>>> import numpy as np
>>> np.set_printoptions(precision=3, suppress=True, linewidth=100)
>>> u = np.array([3, 1, 1, -1, 0, 0, -1, 1])
>>> F = np.array([np.roll(u, i) for i in range(8)])
>>> F
array([[ 3,  1,  1, -1,  0,  0, -1,  1],
       [ 1,  3,  1,  1, -1,  0,  0, -1],
       [-1,  1,  3,  1,  1, -1,  0,  0],
       [ 0, -1,  1,  3,  1,  1, -1,  0],
       [ 0,  0, -1,  1,  3,  1,  1, -1],
       [-1,  0,  0, -1,  1,  3,  1,  1],
       [ 1, -1,  0,  0, -1,  1,  3,  1],
       [ 1,  1, -1,  0,  0, -1,  1,  3]])
>>> x0 = np.array([3, 2, 5, 5, 2, 5, 1, 3])
>>> F @ (2 * x0)
array([26, 28, 32, 48, 18, 26, 20, 10])
>>> (F * x0).sum(axis=1)
array([13, 14, 16, 24,  9, 13, 10,  5])
>>> F * x0
array([[ 9,  2,  5, -5,  0,  0, -1,  3],
       [ 3,  6,  5,  5, -2,  0,  0, -3],
       [-3,  2, 15,  5,  2, -5,  0,  0],
       [ 0, -2,  5, 15,  2,  5, -1,  0],
       [ 0,  0, -5,  5,  6,  5,  1, -3],
       [-3,  0,  0, -5,  2, 15,  1,  3],
       [ 3, -2,  0,  0, -2,  5,  3,  3],
       [ 3,  2, -5,  0,  0, -5,  1,  9]])
>>> (F @ x0).argmax()
np.int64(3)
>>> np.linalg.norm(F @ x0) <= np.linalg.norm(F, 2) * np.linalg.norm(x0) + 1e-9
np.True_
>>> arr = np.loadtxt("layer5.csv", delimiter=",")
>>> arr
array([[ 2.426,  0.602,  1.216,  0.064, -0.154,  0.533, -0.174, -0.139, -1.343, -0.449,  0.634,
        -0.055, -1.077],
       [ 0.602,  3.282, -0.335,  1.058, -0.232, -0.397,  0.599, -0.341, -0.976,  0.009,  0.789,
        -0.068,  0.155],
       [ 1.216, -0.335,  4.174,  0.413, -0.735,  0.165, -0.647, -0.081,  0.809, -0.09 ,  0.558,
        -0.417,  0.597],
       [ 0.064,  1.058,  0.413,  4.422,  1.015, -0.069, -0.237, -0.543,  0.005, -0.187,  0.02 ,
         0.08 , -0.532],
       [-0.154, -0.232, -0.735,  1.015,  2.937,  1.323,  0.122, -0.385,  0.631, -0.327,  0.312,
        -0.719,  0.05 ],
       [ 0.533, -0.397,  0.165, -0.069,  1.323,  1.977,  0.394, -0.932, -0.485,  0.562, -0.653,
        -0.106, -0.063],
       [-0.174,  0.599, -0.647, -0.237,  0.122,  0.394,  5.061, -1.886, -0.314, -0.569, -0.97 ,
        -0.058, -0.612],
       [-0.139, -0.341, -0.081, -0.543, -0.385, -0.932, -1.886,  4.737,  1.124, -1.054, -0.993,
         0.327, -0.382],
       [-1.343, -0.976,  0.809,  0.005,  0.631, -0.485, -0.314,  1.124,  4.572,  1.065,  0.949,
        -0.929,  0.602],
       [-0.449,  0.009, -0.09 , -0.187, -0.327,  0.562, -0.569, -1.054,  1.065,  2.096,  0.215,
        -0.512,  0.415],
       [ 0.634,  0.789,  0.558,  0.02 ,  0.312, -0.653, -0.97 , -0.993,  0.949,  0.215,  2.963,
         0.486,  0.283],
       [-0.055, -0.068, -0.417,  0.08 , -0.719, -0.106, -0.058,  0.327, -0.929, -0.512,  0.486,
         5.791, -0.411],
       [-1.077,  0.155,  0.597, -0.532,  0.05 , -0.063, -0.612, -0.382,  0.602,  0.415,  0.283,
        -0.411,  1.562]])
>>> r = np.linalg.matrix_rank(arr)
>>> r
np.int64(10)
>>> null = np.linalg.svd(arr)[2][r:].T
>>> [int(np.linalg.matrix_rank(arr[:, :j + 1])) for j in range(13)]
[1, 2, 3, 4, 5, 6, 7, 8, 9, 10, 10, 10, 10]
>>> [int(np.linalg.matrix_rank(arr[:i])) for i in range(1, len(arr) + 1)]
[1, 2, 3, 4, 5, 6, 7, 8, 9, 10, 10, 10, 10]
>>> null.shape
(13, 3)
>>> Uu, s, Vh = np.linalg.svd(arr)
>>> vecs = Vh[:(s > 1e-8).sum()]
>>> rng = np.random.default_rng(9691)
>>> x0 = arr[0] + 3 * arr[8] + rng.integers(2) * np.eye(13)[10]
>>> x0
array([-1.602, -2.326,  3.644,  0.079,  1.739, -0.923, -1.117,  3.233, 12.373,  2.745,  3.48 ,
       -2.843,  0.73 ])
>>> np.linalg.matrix_rank(np.vstack([arr, x0]))
np.int64(10)
>>> round(float(np.linalg.norm(x0 - vecs.T @ vecs @ x0)), 3)
0.0
>>> round(np.abs(np.linalg.eigvals(arr)).max(), 3)
np.float64(8.0)
>>> np.round(np.sort(np.abs(np.linalg.eigvals(arr))), 3) + 0
array([0., 0., 0., 2., 2., 3., 4., 4., 5., 5., 6., 7., 8.])
>>> np.allclose(arr @ arr.T, arr.T @ arr)
True
>>> X = np.loadtxt("data.csv", delimiter=",")
>>> X
array([[-1.,  1.,  1.,  1.,  1.,  1.,  1.,  1.],
       [ 1., -1.,  1.,  1.,  1.,  1.,  1.,  1.],
       [ 1.,  1., -1.,  1.,  1.,  1.,  1.,  1.],
       [ 1.,  1.,  1., -1.,  1.,  1.,  1.,  1.],
       [ 1.,  1.,  1.,  1., -1.,  1.,  1.,  1.],
       [ 1.,  1.,  1.,  1.,  1., -1.,  1.,  1.],
       [ 1.,  1.,  1.,  1.,  1.,  1., -1.,  1.],
       [ 1.,  1.,  1.,  1.,  1.,  1.,  1., -1.]])
>>> # equal to its transpose
>>> np.trace(X)
np.float64(-8.0)
>>> np.round(np.linalg.det(X), 3)
np.float64(-768.0)
>>> (X + X.T) / 2
array([[-1.,  1.,  1.,  1.,  1.,  1.,  1.,  1.],
       [ 1., -1.,  1.,  1.,  1.,  1.,  1.,  1.],
       [ 1.,  1., -1.,  1.,  1.,  1.,  1.,  1.],
       [ 1.,  1.,  1., -1.,  1.,  1.,  1.,  1.],
       [ 1.,  1.,  1.,  1., -1.,  1.,  1.,  1.],
       [ 1.,  1.,  1.,  1.,  1., -1.,  1.,  1.],
       [ 1.,  1.,  1.,  1.,  1.,  1., -1.,  1.],
       [ 1.,  1.,  1.,  1.,  1.,  1.,  1., -1.]])
>>> np.allclose(X @ X.T, X.T @ X)
True
>>> vals, vecs = np.linalg.eigh(X)
>>> x0 = np.array([0, -2, -2, 0, -2, -2, -2, 2])
>>> vecs * np.maximum(vals, 0) @ vecs.T
array([[0.75, 0.75, 0.75, 0.75, 0.75, 0.75, 0.75, 0.75],
       [0.75, 0.75, 0.75, 0.75, 0.75, 0.75, 0.75, 0.75],
       [0.75, 0.75, 0.75, 0.75, 0.75, 0.75, 0.75, 0.75],
       [0.75, 0.75, 0.75, 0.75, 0.75, 0.75, 0.75, 0.75],
       [0.75, 0.75, 0.75, 0.75, 0.75, 0.75, 0.75, 0.75],
       [0.75, 0.75, 0.75, 0.75, 0.75, 0.75, 0.75, 0.75],
       [0.75, 0.75, 0.75, 0.75, 0.75, 0.75, 0.75, 0.75],
       [0.75, 0.75, 0.75, 0.75, 0.75, 0.75, 0.75, 0.75]])
>>> (np.sign(vecs[:, -1].round(6)) == np.sign(vecs[0, -1].round(6))).astype(int)
array([1, 1, 1, 1, 1, 1, 1, 1])
>>> np.abs(X).sum(axis=1).max(), round(np.abs(vals).max(), 3)
(np.float64(8.0), np.float64(6.0))
>>> out = np.linalg.inv(X)
>>> np.linalg.det(X) * out
array([[320., -64., -64., -64., -64., -64., -64., -64.],
       [-64., 320., -64., -64., -64., -64., -64., -64.],
       [-64., -64., 320., -64., -64., -64., -64., -64.],
       [-64., -64., -64., 320., -64., -64., -64., -64.],
       [-64., -64., -64., -64., 320., -64., -64., -64.],
       [-64., -64., -64., -64., -64., 320., -64., -64.],
       [-64., -64., -64., -64., -64., -64., 320., -64.],
       [-64., -64., -64., -64., -64., -64., -64., 320.]])
>>> np.linalg.inv(out)
array([[-1.,  1.,  1.,  1.,  1.,  1.,  1.,  1.],
       [ 1., -1.,  1.,  1.,  1.,  1.,  1.,  1.],
       [ 1.,  1., -1.,  1.,  1.,  1.,  1.,  1.],
       [ 1.,  1.,  1., -1.,  1.,  1.,  1.,  1.],
       [ 1.,  1.,  1.,  1., -1.,  1.,  1.,  1.],
       [ 1.,  1.,  1.,  1.,  1., -1.,  1.,  1.],
       [ 1.,  1.,  1.,  1.,  1.,  1., -1.,  1.],
       [ 1.,  1.,  1.,  1.,  1.,  1.,  1., -1.]])
>>> x0 = np.array([0, 1, 1, 0, 3, -3, -1, 0])
>>> y = X @ x0
>>> b, lr = np.zeros(8), 1 / np.linalg.norm(X, 2) ** 2
>>> for i in range(3):
...     b -= lr * X.T @ (X @ b - y)
...     if i % 1 == 0: print(i, round(np.linalg.norm(X @ b - y), 3))
... 
0 8.123
1 7.22
2 6.418
>>> b
array([ 0.088,  0.385,  0.385,  0.088,  0.981, -0.805, -0.21 ,  0.088])
>>> feats = np.load("a.npy")
>>> feats
array([[ -6.727,   1.422,  11.741,  -5.378,   9.726,   5.861,   1.677,  -5.934,  -1.832,  -2.552,
         -2.279,   1.978],
       [ -7.109,   2.591,   0.803,   7.113,   1.912,   6.635,   0.115,   4.997,  -8.853,   5.644,
         -9.299,   4.707],
       [  3.099,  -0.121, -11.102,   8.756,  -8.585,  -2.484,  -1.586,   8.262,  -2.549,   5.268,
         -2.331,   0.373],
       [ -7.65 ,   2.674,   2.083,   6.31 ,   2.936,   7.093,   0.298,   4.194,  -8.8  ,   5.197,
         -9.283,   4.79 ],
       [  6.149,  -2.411,   1.119,  -8.151,  -0.346,  -5.807,   0.16 ,  -6.083,   8.737,  -6.185,
          9.119,  -4.48 ],
       [  3.69 ,  -1.847,   4.935,  -9.593,   2.866,  -3.647,   0.705,  -7.79 ,   7.785,  -6.776,
          8.004,  -3.65 ],
       [  5.355,  -2.241,   2.488,  -8.768,   0.79 ,  -5.115,   0.355,  -6.767,   8.512,  -6.474,
          8.841,  -4.243],
       [  8.752,  -2.41 ,  -9.305,   0.414,  -8.35 ,  -7.852,  -1.329,   1.924,   5.942,  -0.97 ,
          6.509,  -3.919],
       [  8.484,  -2.744,  -4.668,  -4.398,  -4.956,  -7.777,  -0.667,  -2.361,   8.354,  -4.069,
          8.894,  -4.781],
       [ -1.349,   1.226,  -7.678,   9.984,  -5.283,   1.556,  -1.097,   8.552,  -6.347,   6.699,
         -6.414,   2.659],
       [  0.778,  -1.065,   8.246,  -9.967,   5.799,  -1.042,   1.178,  -8.638,   5.935,  -6.607,
          5.965,  -2.394]])
>>> # looks like rank 2
>>> Uu, s, Vh = np.linalg.svd(feats)
>>> vecs = Vh[:(s > 1e-8).sum()]
>>> x0 = feats[8] + 4 * feats[3] + rng.integers(2) * np.eye(12)[1]
>>> x0
array([-22.117,   8.951,   3.663,  20.843,   6.788,  20.596,   0.523,  14.414, -26.846,  16.72 ,
       -28.236,  14.38 ])
>>> round(float(np.linalg.norm(x0 - vecs.T @ vecs @ x0)), 3)
0.991
>>> np.abs(np.diag(np.linalg.qr(feats)[1])) > 1e-9
array([ True,  True, False, False, False, False, False, False, False, False, False])
>>> K = np.load("x.npy")
>>> K
array([[-0.874,  0.065,  0.429, -0.217],
       [-0.463, -0.1  , -0.604,  0.641],
       [-0.103,  0.649, -0.562, -0.502],
       [ 0.103,  0.751,  0.368,  0.538]])
>>> u, v = K[3], K[2]
>>> round(float(u @ v), 3)
-0.0
>>> round(float(u @ u), 3)
1.0
>>> p = (u @ v) / (u @ u) * u
>>> np.linalg.matrix_rank(np.outer(u, v))
np.int64(1)
>>> v - p
array([-0.103,  0.649, -0.562, -0.502])
>>> mat = np.load("w.npy")
>>> mat
array([[  0.2,  -0.5,  -0.7,  -0.7,   0.4,   0.7,   0.3,  -0.3,   1.5,  -1.7],
       [ -0.7,  -0.6,   0.3,  -0.4,   1.5,  -0.4,  -0.1,   0. ,   0.8,  -0.6],
       [ -0.2,   0.3,   0.6,  -1.1,  -0.3,  -0.5,  -1.6,   0.7,   0.4,   0.1],
       [ -0.2,   2. ,   0.4,  -1.2,   1.4,  -0.2,  -0.6,   0.4,   1.3,   0.1],
       [ -0.3,  -1.4,   1.2,  -1.6,  -1. ,   0. ,   1.4,  -0.2,   0.6,   1.1],
       [ -1.3,   0.1,   0. ,  -1.1,  -0.6,   0.9,  -0.1,   0.5,  -1.3,  -0.4],
       [ -0.5,  -0.5,  -0.4,  -1. ,  -1.9,   1.3,   0. ,   0.4,   0.3,  -2.2],
       [  0.2,   0.8,  -0.1,  -0.9,  -0.7,   0.3,  -0.3,  -1.4,  -0.3,   1.7],
       [ -1.2,   1.9,   0.4,  -1. ,  -0.2,  -0.6,  -0.7,   1.8,   0. ,   0.9],
       [ -0.9,  -0.8,   1.4,   1.1,  -0.4,   1.2,   2.1,   0.5,   0.4,  -1.4],
       [  1.5,   0. ,  -0.2,   0.2,  -0.9,  -0.3,   1.4,  -0.4,  -0.3,  -1.7],
       [ -1.2,   1.7,  -2. ,   1.6,   1. ,  -0.5,   1.5,  -0.2,   1.3,  -1.4],
       [ -1. ,   7. , -11. ,  13. , -10. , -10. ,   3. ,  -1. ,  -6. ,  -2. ],
       [  0.5,  -0.3,   1.1,  -0.4,   1.2,   0.8,   0.6,   1. ,  -0.1,  -1.5],
       [ -0.4,   0.6,   0.4,   0.7,   2.5,   0.2,   2. ,   1.8,   1.4,   0.9],
       [  1.6,   1. ,  -1.6,  -0.4,   0.4,  -1.6,   1.6,   1.5,   2. ,   0.7],
       [ -0.2,   1.9,   1.6,   0.3,   1.3,  -0.6,  -1.3,   0.7,  -1.3,   1.4],
       [  0.5,   1.3,   0.3,   0.4,  -0.5,   0.6,   0.4,   2.3,  -0.1,   0.3],
       [  0.3,   0.5,   0.3,  -0.5,   0.6,  -1.1,   1.4,   1.8,   1.4,  -1.3],
       [  1.1,   0.4,   1.3,  -0.7,   0.5,  -1.1,  -0.9,   0.2,   0.2,   0.1],
       [  0.6,  -0.3,   0.6,   1. ,  -0.4,  -0.8,  -1. ,   1. ,   0.7,   1.2],
       [  0.8,   1.2,   0.6,   1.3,   1. ,   0.7,  -0.7,   0.8,   0.7,  -1.7],
       [  0.1,   0.7,   2.2,  -0.3,   2.1,  -0.5,   0.9,   0.3,   0.2,  -0.3],
       [ -0.7,   1.6,   0.4,   1.9,   0.3,  -1.6,   2. ,   0.2,   0.7,  -0.2],
       [  2.6,  -0.8,   0.3,  -1. ,  -0.8,   0.2,  -1.2,   1.3,   0.2,  -0.4],
       [ -1.3,   0.6,  -1.2,  -0.6,  -0.6,   1.1,  -1.5,  -0.7,  -0.3,  -1. ],
       [  0.8,   1.1,   0.7,   1.5,  -1. ,   0. ,   0.5,   0. ,   1.5,  -0.3],
       [ -0.3,  -0.4,  -0.3,  -3.2,   1.4,   1.1,   0. ,  -1.7,  -1. ,   0. ],
       [  0.1,   0.9,  -0.6,  -0.7,   0.4,   0.3,  -0.1,  -0.4,   0.4,   0.1],
       [ -0.4,   0.4,  -0.4,   0.4,   1.4,  -0.3,   0.1,   0.1,   0.5,  -1.1],
       [  1. ,  -0.3,   1.2,   0.8,   0.3,  -0.6,  -2. ,   0. ,  -0.7,   0.8],
       [ -1.4,  -1.5,   0.6,  -0.9,   0. ,  -1.7,  -0.9,   0.2,   2.2,  -1.1],
       [  0. ,  -0.5,  -0.9,   1.4,   0.5,  -0.7,   0.3,   0. ,   0.2,   0.3]])
>>> lab = mat[:, 2] > np.median(mat[:, 2])
>>> u = mat[lab].mean(axis=0) - mat[~lab].mean(axis=0)
>>> np.argsort(-np.abs(u).round(6), kind="stable")
array([2, 4, 9, 8, 7, 6, 3, 1, 5, 0])
